>>> import numpy as np
>>> np.set_printoptions(precision=2, suppress=True, linewidth=140, floatmode="fixed")
>>> Y = np.array([[2, -2], [-1, 0]])
>>> basis = np.array([[-2, 0], [-1, -3]])
>>> E = np.kron(Y, basis)
>>> E
array([[-4,  0,  4,  0],
       [-2, -6,  2,  6],
       [ 2,  0,  0,  0],
       [ 1,  3,  0,  0]])
>>> x0 = np.array([1, 0, -2, 0])
>>> target = E @ x0
>>> target
array([-12,  -6,   2,   1])
>>> np.linalg.solve(E, E[:, 0])
array([ 1.00, -0.00,  0.00,  0.00])
>>> np.linalg.solve(E.T, E[2])
array([-0.00, -0.00,  1.00,  0.00])
>>> O = E.astype(float).copy()
>>> for j in range(4):
...     O[:, j] -= O[:, :j] @ (O[:, :j].T @ O[:, j])
...     O[:, j] /= np.linalg.norm(O[:, j])
... 
>>> O
array([[-0.80,  0.40,  0.40, -0.20],
       [-0.40, -0.80,  0.20,  0.40],
       [ 0.40, -0.20,  0.80, -0.40],
       [ 0.20,  0.40,  0.40,  0.80]])
>>> np.round(O.T @ O, 2) + 0
array([[1.00, 0.00, 0.00, 0.00],
       [0.00, 1.00, 0.00, 0.00],
       [0.00, 0.00, 1.00, 0.00],
       [0.00, 0.00, 0.00, 1.00]])
>>> w1 = np.array([[1, -1, 2, 1, 1],
...     [-2, 0, 2, 2, 0],
...     [-2, 2, 0, 0, -2],
...     [-2, 2, 0, -1, 0]])
>>> coef = np.array([0, 2, 1, 2, 2])
>>> act = np.maximum(E @ w1 + coef, 0)
>>> np.linalg.matrix_rank(act)
np.int64(3)
>>> act
array([[ 0, 14,  0,  0,  0],
       [ 0, 20,  0,  0,  0],
       [ 2,  0,  5,  4,  4],
       [ 0,  1,  9,  9,  3]])
>>> (act > 0).astype(int)
array([[0, 1, 0, 0, 0],
       [0, 1, 0, 0, 0],
       [1, 0, 1, 1, 1],
       [0, 1, 1, 1, 1]])
>>> basis = np.array([[1, 4, 3], [4, 4, 5], [5, 0, 2], [0, 1, 0], [2, 5, 1]])
>>> w1 @ basis
array([[  9,   6,   3],
       [  8,  -6,  -2],
       [  2, -10,   2],
       [  6,  -1,   4]])
>>> act @ basis
array([[ 56,  56,  70],
       [ 80,  80, 100],
       [ 35,  32,  20],
       [ 55,  28,  26]])
>>> round(np.linalg.eigvals(E).sum().real, 2)
np.float64(-10.0)
>>> round(float(np.linalg.det(E[::-1])), 2)
144.0
>>> np.kron(np.eye(2, dtype=int), E)
array([[-4,  0,  4,  0,  0,  0,  0,  0],
       [-2, -6,  2,  6,  0,  0,  0,  0],
       [ 2,  0,  0,  0,  0,  0,  0,  0],
       [ 1,  3,  0,  0,  0,  0,  0,  0],
       [ 0,  0,  0,  0, -4,  0,  4,  0],
       [ 0,  0,  0,  0, -2, -6,  2,  6],
       [ 0,  0,  0,  0,  2,  0,  0,  0],
       [ 0,  0,  0,  0,  1,  3,  0,  0]])
>>> np.linalg.eigvals(E)
array([-8.20, -5.46,  1.46,  2.20])
>>> F = np.loadtxt("m.csv", delimiter=",")
>>> F
array([[ 6.40, -8.98,  5.20,  9.88, 13.37, -4.30,  2.61,  1.30, -0.01],
       [ 4.10,  1.33, -1.70,  2.72,  1.35, -5.16,  4.32,  2.74,  0.59],
       [ 5.30, -1.54,  1.90,  4.58,  3.86, -5.34,  4.68,  1.36, -0.98],
       [ 2.95,  0.25, -5.14,  3.82,  4.69, -4.03,  2.06,  5.02,  3.99],
       [ 2.55,  0.41, -6.34,  3.81,  5.06, -3.77,  1.54,  5.68,  4.91],
       [ 4.40,  1.90, -0.79,  2.22,  0.05, -5.53,  5.06,  2.07, -0.46],
       [ 4.81,  4.80,  0.44, -0.05, -4.91, -6.56,  7.12,  0.63, -2.93],
       [ 4.64, -5.19, -0.07,  7.48, 10.32, -3.93,  1.87,  3.42,  2.49],
       [ 6.19, -3.87,  4.56,  6.11,  6.03, -5.42,  4.85,  0.39, -2.03],
       [ 5.22, -1.10,  1.65,  4.27,  3.32, -5.39,  4.78,  1.39, -0.99],
       [ 5.06, -1.14,  1.18,  4.34,  3.62, -5.26,  4.52,  1.68, -0.58],
       [ 6.83, -7.74,  6.50,  8.85, 10.86, -4.94,  3.88,  0.23, -1.71],
       [ 5.16, -7.67,  1.47,  9.21, 13.27, -3.70,  1.40,  3.15,  2.45],
       [ 4.92,  2.03,  0.77,  2.00, -0.93, -5.95,  5.90,  1.13, -1.82],
       [ 4.51,  1.84, -0.47,  2.24, -0.02, -5.59,  5.18,  1.90, -0.69],
       [ 7.97, -2.12,  9.91,  4.35,  0.72, -7.20,  8.39, -3.17, -7.36],
       [ 3.21,  3.66, -4.38,  1.20, -0.80, -5.07,  4.14,  3.72,  1.66],
       [ 4.83, -4.64,  0.50,  7.02,  9.22, -4.21,  2.43,  2.95,  1.74],
       [ 6.35, -2.12,  5.05,  4.75,  3.16, -5.98,  5.96, -0.33, -3.31],
       [ 4.23, -2.43, -1.31,  5.52,  6.80, -4.31,  2.63,  3.46,  2.14],
       [ 4.24,  0.60, -1.27,  3.24,  2.24, -5.08,  4.16,  2.68,  0.59],
       [ 5.65,  4.56,  2.95, -0.09, -5.82, -7.13,  8.26, -0.78, -4.91],
       [ 4.83, -0.22,  0.50,  3.71,  2.59, -5.32,  4.64,  1.85, -0.47],
       [ 5.28, -0.28,  1.83,  3.64,  2.01, -5.64,  5.27,  1.09, -1.55]])
>>> # rank 3
>>> Xs = F - F.mean(axis=0)
>>> V = np.linalg.svd(Xs)[2][:3]
>>> Y = Xs - Xs @ V.T @ V
>>> np.linalg.norm(Y, axis=1).round(6).argmax()
np.int64(0)
>>> np.diag(V.T @ V)
array([0.37, 0.32, 0.52, 0.15, 0.56, 0.11, 0.53, 0.13, 0.30])
